>>> import numpy as np
>>> import numpy.linalg as la
>>> np.set_printoptions(precision=1, suppress=True, linewidth=160, floatmode="fixed")
>>> tidy = lambda a: np.round(a, 1) + 0
>>> M = np.load("out16.npy")
>>> print(tidy(M))
[[ 0.1  0.0  0.1  0.0  0.1  0.0 -0.1  0.2  0.1  0.0]
 [ 0.0  0.0  0.0  0.0  0.0  0.0  0.0  0.1  0.0  0.0]
 [ 0.1  0.0  0.2  0.0  0.1  0.0 -0.1  0.3  0.2  0.0]
 [ 0.0  0.0  0.0  0.0  0.0  0.0  0.0 -0.1  0.0  0.0]
 [ 0.1  0.0  0.1  0.0  0.1  0.0 -0.1  0.2  0.1  0.0]
 [ 0.0  0.0  0.0  0.0  0.0  0.0  0.0  0.1  0.0  0.0]
 [-0.1  0.0 -0.1  0.0 -0.1  0.0  0.1 -0.2 -0.1  0.0]
 [ 0.2  0.1  0.3 -0.1  0.2  0.1 -0.2  0.4  0.3  0.1]
 [ 0.1  0.0  0.2  0.0  0.1  0.0 -0.1  0.3  0.2  0.0]
 [ 0.0  0.0  0.0  0.0  0.0  0.0  0.0  0.1  0.0  0.0]]
>>> # applying it twice changes nothing
>>> left, sigma, Vh = la.svd(M)
>>> print(tidy(sigma))
[1.0 0.0 0.0 0.0 0.0 0.0 0.0 0.0 0.0 0.0]
>>> print(np.argmax(sigma[:-1] / (sigma[1:] + 1e-6)) + 1)
1
>>> B = left[:, :1] @ np.diag(sigma[:1]) @ Vh[:1]
>>> print(la.matrix_rank(B))
1
>>> print(tidy(la.norm(M - B) / la.norm(M)))
0.0
>>> print(tidy(np.abs(M - B).max()))
0.0
>>> vals, vecs = la.eigh(M)
>>> vec = np.array([2, -1, 2, 2, 0, 2, -2, 2, 0, 1])
>>> print(tidy(vec @ M @ vec))
10.0
>>> print(tidy(np.abs(M).sum(axis=1).max()), tidy(np.abs(vals).max()))
1.6 1.0
>>> print((np.sign(vecs[:, -1].round(6)) == np.sign(vecs[0, -1].round(6))).astype(int))
[1 1 1 0 1 1 0 1 1 1]
>>> print(tidy(vec @ M @ vec / (vec @ vec)), tidy(vals[0]), tidy(vals[-1]))
0.4 0.0 1.0
>>> print(tidy(vecs * np.maximum(vals, 0) @ vecs.T))
[[ 0.1  0.0  0.1  0.0  0.1  0.0 -0.1  0.2  0.1  0.0]
 [ 0.0  0.0  0.0  0.0  0.0  0.0  0.0  0.1  0.0  0.0]
 [ 0.1  0.0  0.2  0.0  0.1  0.0 -0.1  0.3  0.2  0.0]
 [ 0.0  0.0  0.0  0.0  0.0  0.0  0.0 -0.1  0.0  0.0]
 [ 0.1  0.0  0.1  0.0  0.1  0.0 -0.1  0.2  0.1  0.0]
 [ 0.0  0.0  0.0  0.0  0.0  0.0  0.0  0.1  0.0  0.0]
 [-0.1  0.0 -0.1  0.0 -0.1  0.0  0.1 -0.2 -0.1  0.0]
 [ 0.2  0.1  0.3 -0.1  0.2  0.1 -0.2  0.4  0.3  0.1]
 [ 0.1  0.0  0.2  0.0  0.1  0.0 -0.1  0.3  0.2  0.0]
 [ 0.0  0.0  0.0  0.0  0.0  0.0  0.0  0.1  0.0  0.0]]
>>> vec = np.array([2, 3, 2, 1, 2, -2, -3, 3, -2, 0])
>>> print(tidy(M @ M @ vec))
[ 1.0  0.3  1.6 -0.3  1.0  0.3 -1.0  2.3  1.6  0.3]
>>> print(tidy(M @ vec))
[ 1.0  0.3  1.6 -0.3  1.0  0.3 -1.0  2.3  1.6  0.3]
>>> print(tidy(np.eye(10) - M))
[[ 0.9  0.0 -0.1  0.0 -0.1  0.0  0.1 -0.2 -0.1  0.0]
 [ 0.0  1.0  0.0  0.0  0.0  0.0  0.0 -0.1  0.0  0.0]
 [-0.1  0.0  0.8  0.0 -0.1  0.0  0.1 -0.3 -0.2  0.0]
 [ 0.0  0.0  0.0  1.0  0.0  0.0  0.0  0.1  0.0  0.0]
 [-0.1  0.0 -0.1  0.0  0.9  0.0  0.1 -0.2 -0.1  0.0]
 [ 0.0  0.0  0.0  0.0  0.0  1.0  0.0 -0.1  0.0  0.0]
 [ 0.1  0.0  0.1  0.0  0.1  0.0  0.9  0.2  0.1  0.0]
 [-0.2 -0.1 -0.3  0.1 -0.2 -0.1  0.2  0.6 -0.3 -0.1]
 [-0.1  0.0 -0.2  0.0 -0.1  0.0  0.1 -0.3  0.8  0.0]
 [ 0.0  0.0  0.0  0.0  0.0  0.0  0.0 -0.1  0.0  1.0]]
>>> vals, vecs = la.eigh(M)
>>> print(tidy(la.eigvalsh(M @ M)))
[0.0 0.0 0.0 0.0 0.0 0.0 0.0 0.0 0.0 1.0]
>>> print(tidy(np.abs(vecs[:, -1])))
[0.3 0.1 0.4 0.1 0.3 0.1 0.3 0.6 0.4 0.1]
>>> print(vals.sum(), tidy(np.trace(M)))
1.0 1.0
>>> print(np.abs(vecs[:, -1]).round(6).argmax())
7
>>> print(tidy(vals))
[0.0 0.0 0.0 0.0 0.0 0.0 0.0 0.0 0.0 1.0]
>>> print(tidy(la.eigvalsh(M + -2 * np.eye(10))))
[-2.0 -2.0 -2.0 -2.0 -2.0 -2.0 -2.0 -2.0 -2.0 -1.0]
>>> print(tidy(vecs.T @ M @ vecs))
[[0.0 0.0 0.0 0.0 0.0 0.0 0.0 0.0 0.0 0.0]
 [0.0 0.0 0.0 0.0 0.0 0.0 0.0 0.0 0.0 0.0]
 [0.0 0.0 0.0 0.0 0.0 0.0 0.0 0.0 0.0 0.0]
 [0.0 0.0 0.0 0.0 0.0 0.0 0.0 0.0 0.0 0.0]
 [0.0 0.0 0.0 0.0 0.0 0.0 0.0 0.0 0.0 0.0]
 [0.0 0.0 0.0 0.0 0.0 0.0 0.0 0.0 0.0 0.0]
 [0.0 0.0 0.0 0.0 0.0 0.0 0.0 0.0 0.0 0.0]
 [0.0 0.0 0.0 0.0 0.0 0.0 0.0 0.0 0.0 0.0]
 [0.0 0.0 0.0 0.0 0.0 0.0 0.0 0.0 0.0 0.0]
 [0.0 0.0 0.0 0.0 0.0 0.0 0.0 0.0 0.0 1.0]]
>>> print((vals > 1e-8).sum(), (vals < -1e-8).sum())
1 0
